In [1]: import numpy as np

In [2]: from numpy import linalg as LA

In [3]: np.set_printoptions(precision=3, suppress=True, linewidth=160, floatmode="fixed")

In [4]: Y = np.array([[4, -3], [1, 0]])

In [5]: data = np.kron(np.eye(2, dtype=int), Y)

In [6]: data
Out[6]: 
array([[ 4, -3,  0,  0],
       [ 1,  0,  0,  0],
       [ 0,  0,  4, -3],
       [ 0,  0,  1,  0]])

In [7]: np.sort(LA.eigvals(data).real)
Out[7]: array([1.000, 1.000, 3.000, 3.000])

In [8]: data @ data
Out[8]: 
array([[ 13, -12,   0,   0],
       [  4,  -3,   0,   0],
       [  0,   0,  13, -12],
       [  0,   0,   4,  -3]])

In [9]: Y = data[0, 0] * data[1:] - np.outer(data[1:, 0], data[0])

In [10]: Y
Out[10]: 
array([[  0,   3,   0,   0],
       [  0,   0,  16, -12],
       [  0,   0,   4,   0]])

In [11]: np.flatnonzero(~Y.round(6).any(axis=1))
Out[11]: array([], dtype=int64)

In [12]: evals, V = LA.eig(data)

In [13]: np.prod(evals)
Out[13]: np.float64(9.0)

In [14]: np.sort(LA.eigvals(data @ data))
Out[14]: array([1.000, 1.000, 9.000, 9.000])

In [15]: evals
Out[15]: array([3.000, 1.000, 3.000, 1.000])

In [16]: np.round(data @ V[:, 0] - evals[0] * V[:, 0], 3) + 0
Out[16]: array([0.000, 0.000, 0.000, 0.000])

In [17]: P = np.triu(np.array([[1, -4, -4, -2], [-5, -5, 0, 2], [-4, 5, 1, -3], [1, 2, -3, 0]]), 1) + np.eye(4)

In [18]: Y = P @ data @ LA.inv(P)

In [19]: P @ data - data @ P
Out[19]: 
array([[-4.000, 16.000, -2.000, 26.000],
       [ 0.000,  4.000,  6.000,  2.000],
       [ 0.000,  0.000, -3.000, 12.000],
       [ 0.000,  0.000,  0.000,  3.000]])

In [20]: Y
Out[20]: 
array([[  0.000,  -3.000, -18.000, -36.000],
       [  1.000,   4.000,   6.000,  12.000],
       [  0.000,   0.000,   1.000,   0.000],
       [  0.000,   0.000,   1.000,   3.000]])

In [21]: G = Y.T @ Y

In [22]: G
Out[22]: 
array([[   1.000,    4.000,    6.000,   12.000],
       [   4.000,   25.000,   78.000,  156.000],
       [   6.000,   78.000,  362.000,  723.000],
       [  12.000,  156.000,  723.000, 1449.000]])

In [23]: np.allclose(G, G.T)
Out[23]: True

In [24]: LA.svd(Y, compute_uv=False) ** 2
Out[24]: array([1826.986,    9.010,    0.999,    0.005])

In [25]: LA.eigvalsh(G)[::-1]
Out[25]: array([1826.986,    9.010,    0.999,    0.005])

In [26]: A = np.load("sample6.npy")

In [27]: A
Out[27]: 
array([[ 4,  4,  4],
       [ 4,  8,  8],
       [ 4,  8, 12]])

In [28]: evals, V = LA.eigh(A)

In [29]: np.abs(V[:, -1])
Out[29]: array([0.328, 0.591, 0.737])

In [30]: np.round(evals.sum(), 3), np.trace(A)
Out[30]: (np.float64(24.0), np.int64(24))

In [31]: np.round(V.T @ A @ V, 3) + 0
Out[31]: 
array([[ 1.232,  0.000,  0.000],
       [ 0.000,  2.572,  0.000],
       [ 0.000,  0.000, 20.196]])

In [32]: LA.eigvalsh(A @ A)
Out[32]: array([  1.518,   6.617, 407.865])

In [33]: np.round(V.T @ V, 3) + 0
Out[33]: 
array([[1.000, 0.000, 0.000],
       [0.000, 1.000, 0.000],
       [0.000, 0.000, 1.000]])

In [34]: LA.eigvalsh(A + 3 * np.eye(3))
Out[34]: array([ 4.232,  5.572, 23.196])

In [35]: low = LA.cholesky(A)

In [36]: np.diag(low) ** 2
Out[36]: array([4.000, 4.000, 4.000])

In [37]: x0 = np.array([2, -3, -3])

In [38]: np.einsum("ij,j->i", A, x0)
Out[38]: array([-16, -40, -52])

In [39]: A @ np.ones(3)
Out[39]: array([12.000, 20.000, 24.000])

In [40]: A @ x0
Out[40]: array([-16, -40, -52])

In [41]: A * x0
Out[41]: 
array([[  8, -12, -12],
       [  8, -24, -24],
       [  8, -24, -36]])

In [42]: A @ (2 * x0)
Out[42]: array([ -32,  -80, -104])

In [43]: LA.norm(A @ x0) <= LA.norm(A, 2) * LA.norm(x0) + 1e-9
Out[43]: np.True_

In [44]: (A @ x0).argmax()
Out[44]: np.int64(0)

In [45]: A @ np.eye(3)[2]
Out[45]: array([ 4.000,  8.000, 12.000])

In [46]: np.sign((A @ x0).round(6))
Out[46]: array([-1, -1, -1])

In [47]: rng = np.random.default_rng(5238)

In [48]: lab = rng.integers(0, 2, 3)

In [49]: arr = np.array([[7, 4, 3], [1, 5, 2], [5, 1, 5]]) * (lab[:, None] == lab)

In [50]: arr
Out[50]: 
array([[7, 0, 0],
       [0, 5, 2],
       [0, 1, 5]])

In [51]: # splits into 2 blocks

In [52]: evals, V = LA.eig(arr)

In [53]: np.sort(LA.eigvals(LA.inv(arr)))
Out[53]: array([0.143, 0.156, 0.279])

In [54]: np.prod(evals)
Out[54]: np.float64(161.0)

In [55]: P = np.triu(np.array([[3, 3, 2], [2, 3, 0], [0, 0, 1]]), 1) + np.eye(3)

In [56]: Y = P @ arr @ LA.inv(P)

In [57]: Y
Out[57]: 
array([[ 7.000, -4.000,  2.000],
       [ 0.000,  5.000,  2.000],
       [ 0.000,  1.000,  5.000]])

In [58]: G = arr.T @ arr

In [59]: LA.eigvalsh(G)[::-1]
Out[59]: array([49.000, 42.575, 12.425])

In [60]: (arr @ arr.T).shape
Out[60]: (3, 3)

In [61]: u = np.array([-3, 3])

In [62]: np.polyval(u, arr[2])
Out[62]: array([  3,   0, -12])

In [63]: np.convolve(arr[2], u)
Out[63]: array([  0,  -3, -12,  15])

In [64]: W0 = np.load("m.npy")

In [65]: W0
Out[65]: 
array([[ 0,  0,  0,  0,  4,  4],
       [ 0,  0,  0,  0,  8,  8],
       [ 0,  0,  0,  8,  8,  4],
       [ 0,  4,  4,  0,  8,  8],
       [ 0,  8,  8,  0, 16, 16],
       [ 8,  8,  4, 16, 16,  8]])

In [66]: # rank 4

In [67]: Y = W0 + rng.integers(-2, 3, (6, 4)) @ rng.integers(-2, 3, (4, 6))

In [68]: Y
Out[68]: 
array([[-4,  1,  2, -6,  4,  6],
       [-1,  2,  2, -1,  6, 14],
       [ 2,  1, -3,  8, 10,  1],
       [ 0,  8, -2, -2, 16,  8],
       [-3,  3, 15,  2, 10, 18],
       [ 8,  7,  7, 17, 12, 10]])

In [69]: np.round(LA.svd(Y - W0, compute_uv=False), 3) + 0
Out[69]: array([17.077,  9.388,  5.253,  2.940,  0.000,  0.000])

In [70]: q, Rm = LA.qr(data)

In [71]: np.abs(np.diag(Rm))
Out[71]: array([4.123, 0.728, 4.123, 0.728])

In [72]: np.round(q @ Rm, 3) + 0
Out[72]: 
array([[ 4.000, -3.000,  0.000,  0.000],
       [ 1.000,  0.000,  0.000,  0.000],
       [ 0.000,  0.000,  4.000, -3.000],
       [ 0.000,  0.000,  1.000,  0.000]])

In [73]: round(float(abs(Rm[0, 0])), 3), np.round(LA.norm(data[:, 0]), 3)
Out[73]: (4.123, np.float64(4.123))

In [74]: E = np.load("out3.npy")

In [75]: E
Out[75]: 
array([[-1.008,  2.008,  0.000],
       [-1.431,  2.431,  0.000],
       [-1.102,  2.102,  0.000],
       [-1.156,  2.156,  0.000],
       [-3.802,  4.802,  0.000],
       [ 1.198, -0.198,  0.000],
       [ 4.022, -3.022,  0.000],
       [-5.972,  6.972,  0.000],
       [-3.428,  4.428,  0.000],
       [-1.364,  2.364,  0.000]])

In [76]: left, s, vt = LA.svd(E)

In [77]: np.argmax(s[:-1] / (s[1:] + 1e-6)) + 1
Out[77]: np.int64(2)

In [78]: s
Out[78]: array([14.449,  1.795,  0.000])

In [79]: Y = left[:, :2] @ np.diag(s[:2]) @ vt[:2]

In [80]: LA.matrix_rank(Y)
Out[80]: np.int64(2)

In [81]: Y
Out[81]: 
array([[-1.008,  2.008,  0.000],
       [-1.431,  2.431,  0.000],
       [-1.102,  2.102,  0.000],
       [-1.156,  2.156,  0.000],
       [-3.802,  4.802,  0.000],
       [ 1.198, -0.198,  0.000],
       [ 4.022, -3.022,  0.000],
       [-5.972,  6.972,  0.000],
       [-3.428,  4.428,  0.000],
       [-1.364,  2.364,  0.000]])

In [82]: np.round(np.abs(E - Y).max(), 3)
Out[82]: np.float64(0.0)

In [83]: np.round(LA.norm(E - Y) / LA.norm(E), 3)
Out[83]: np.float64(0.0)

In [84]: LA.matrix_rank(E, rtol=0.05)
Out[84]: np.int64(2)

In [85]: F = np.load("x.npy")

In [86]: F
Out[86]: 
array([[ 19,   2,   2,   4],
       [  2, -36,   5,   2],
       [  2,   1,  34,   2],
       [  2,   1,   4,  12]])

In [87]: round(LA.norm(F), 3)
Out[87]: np.float64(55.172)

In [88]: F.mean(axis=0)
Out[88]: array([ 6.250, -8.000, 11.250,  5.000])

In [89]: F - F[0]
Out[89]: 
array([[  0,   0,   0,   0],
       [-17, -38,   3,  -2],
       [-17,  -1,  32,  -2],
       [-17,  -1,   2,   8]])

In [90]: F.sum(axis=0)
Out[90]: array([ 25, -32,  45,  20])

In [91]: np.abs(F).max()
Out[91]: np.int64(36)

In [92]: LA.matrix_rank(F)
Out[92]: np.int64(4)

In [93]: np.diff(F, axis=0)
Out[93]: 
array([[-17, -38,   3,  -2],
       [  0,  37,  29,   0],
       [  0,   0, -30,  10]])

In [94]: np.unravel_index(np.abs(F).argmax(), F.shape)
Out[94]: (np.int64(1), np.int64(1))

In [95]: F.shape
Out[95]: (4, 4)

In [96]: evals, V = LA.eig(F)

In [97]: np.sort(LA.eigvals(LA.inv(F)))
Out[97]: array([-0.028,  0.029,  0.051,  0.092])

In [98]: evals
Out[98]: array([-36.169,  34.843,  10.866,  19.460])

In [99]: np.round(F @ V[:, 0] - evals[0] * V[:, 0], 3) + 0
Out[99]: array([0.000, 0.000, 0.000, 0.000])

In [100]: F[1] @ F[2]
Out[100]: np.int64(142)

In [101]: LA.norm(F, axis=0)
Out[101]: array([19.313, 36.083, 34.655, 12.961])

In [102]: round(float(LA.norm(F) ** 2 / LA.norm(F, 2) ** 2), 3)
Out[102]: 2.142

In [103]: np.round(LA.norm(F, "nuc"), 3)
Out[103]: np.float64(101.576)

In [104]: LA.norm(F, axis=1).argmax()
Out[104]: np.int64(1)

In [105]: W1 = np.array([[-2, -1, 4, 1, 0, 2],
     ...:     [-9, -7, 3, 7, -5, 6],
     ...:     [1, 0, 8, 8, 8, 6],
     ...:     [7, 6, -9, 1, -9, 2]])

In [106]: coef = np.array([2, 2, 2, 1, 1, 1])

In [107]: H = np.maximum(F @ W1 + coef, 0)

In [108]: (H > 0).astype(int)
Out[108]: 
array([[0, 0, 1, 1, 0, 1],
       [1, 1, 0, 0, 1, 0],
       [1, 1, 1, 1, 1, 1],
       [1, 1, 0, 1, 0, 1]])

In [109]: LA.matrix_rank(H)
Out[109]: np.int64(4)

In [110]: basis = np.array([[-9, -8], [-9, -9], [-5, -1], [-7, -6], [-6, -3], [-8, -9]])

In [111]: W1 @ basis
Out[111]: 
array([[ -16,   -3],
       [  62,   51],
       [-201, -142],
       [ -41,  -98]])

In [112]: (H @ basis).round(6).argmax(axis=1)
Out[112]: array([1, 1, 1, 1])

In [113]: J = np.loadtxt("arr.csv", delimiter=",")

In [114]: J
Out[114]: 
array([[1.000, 0.000, 0.000],
       [0.333, 0.667, 0.000],
       [0.333, 0.000, 0.667]])

In [115]: x0 = np.array([-2, 2, -2])

In [116]: np.einsum("ij,j->i", J, x0)
Out[116]: array([-2.000,  0.668, -2.000])

In [117]: J @ np.eye(3)[1]
Out[117]: array([0.000, 0.667, 0.000])

In [118]: J * x0
Out[118]: 
array([[-2.000,  0.000, -0.000],
       [-0.666,  1.334, -0.000],
       [-0.666,  0.000, -1.334]])

In [119]: J @ (2 * x0)
Out[119]: array([-4.000,  1.336, -4.000])

In [120]: np.sign((J @ x0).round(6))
Out[120]: array([-1.000,  1.000, -1.000])

In [121]: (J * x0).sum(axis=1)
Out[121]: array([-2.000,  0.668, -2.000])

In [122]: Y = J / np.sqrt((J ** 2).mean(axis=1, keepdims=True))

In [123]: LA.norm(Y, axis=1)
Out[123]: array([1.732, 1.732, 1.732])

In [124]: Y[0]
Out[124]: array([1.732, 0.000, 0.000])

In [125]: np.round(LA.matrix_power(J, 100), 3) + 0
Out[125]: 
array([[1.000, 0.000, 0.000],
       [1.000, 0.000, 0.000],
       [1.000, 0.000, 0.000]])

In [126]: LA.matrix_power(J, 2)
Out[126]: 
array([[1.000, 0.000, 0.000],
       [0.555, 0.445, 0.000],
       [0.555, 0.000, 0.445]])

In [127]: p = np.eye(3)[2]

In [128]: for _ in range(7):
     ...:     p = p @ J
     ...:     print(p.round(3))
     ...: 
[0.333 0.000 0.667]
[0.555 0.000 0.445]
[0.703 0.000 0.297]
[0.802 0.000 0.198]
[0.868 0.000 0.132]
[0.912 0.000 0.088]
[0.941 0.000 0.059]

In [129]: np.sort(LA.eigvals(J))
Out[129]: array([0.667, 0.667, 1.000])

In [130]: round(np.prod(np.diag(J)), 3), round(float(LA.det(J)), 3)
Out[130]: (np.float64(0.445), 0.445)

In [131]: LA.matrix_rank(J - J[0, 0] * np.eye(3))
Out[131]: np.int64(2)

In [132]: [int(LA.matrix_rank(LA.matrix_power(J, p))) for p in range(1, 4)]
Out[132]: [3, 3, 3]

In [133]: LA.matrix_power(J - np.diag(np.diag(J)), 3)
Out[133]: 
array([[0.000, 0.000, 0.000],
       [0.000, 0.000, 0.000],
       [0.000, 0.000, 0.000]])

In [134]: X = np.loadtxt("dump.csv", delimiter=",")

In [135]: X
Out[135]: 
array([[ 0.000,  0.000, -1.000],
       [ 0.000,  1.000,  0.000],
       [ 1.000,  0.000,  0.000]])

In [136]: x0 = np.array([-1, -7, -8])

In [137]: a = np.maximum(X @ x0, 0)

In [138]: np.maximum(X @ x0, 0) - np.maximum(-X @ x0, 0)
Out[138]: array([ 8.000, -7.000, -1.000])

In [139]: np.maximum(X @ (3 * x0), 0)
Out[139]: array([24.000,  0.000,  0.000])

In [140]: X * (a > 1e-9)[:, None]
Out[140]: 
array([[ 0.000,  0.000, -1.000],
       [ 0.000,  0.000,  0.000],
       [ 0.000,  0.000,  0.000]])

In [141]: a
Out[141]: array([8.000, 0.000, 0.000])

In [142]: x0 = np.array([3, 1, 1])

In [143]: np.abs(LA.eigvals(X))
Out[143]: array([1.000, 1.000, 1.000])

In [144]: 3 - LA.matrix_rank(X - np.eye(3), tol=1e-8)
Out[144]: np.int64(1)

In [145]: round(LA.norm(x0), 3), round(LA.norm(X @ x0), 3)
Out[145]: (np.float64(3.317), np.float64(3.317))

In [146]: LA.inv(X)
Out[146]: 
array([[ 0.000,  0.000,  1.000],
       [ 0.000,  1.000,  0.000],
       [-1.000, -0.000, -0.000]])

In [147]: X.T @ (X @ x0)
Out[147]: array([3.000, 1.000, 1.000])

In [148]: round(float(LA.det(X)), 3)
Out[148]: 1.0

In [149]: x0 = np.array([3, 1, 3])

In [150]: np.einsum("ij,j->i", X, x0)
Out[150]: array([-3.000,  1.000,  3.000])

In [151]: np.sign((X @ x0).round(6))
Out[151]: array([-1.000,  1.000,  1.000])

In [152]: X @ (2 * x0)
Out[152]: array([-6.000,  2.000,  6.000])

In [153]: X @ np.eye(3)[1]
Out[153]: array([0.000, 1.000, 0.000])

In [154]: LA.norm(X @ x0) <= LA.norm(X, 2) * LA.norm(x0) + 1e-9
Out[154]: np.True_
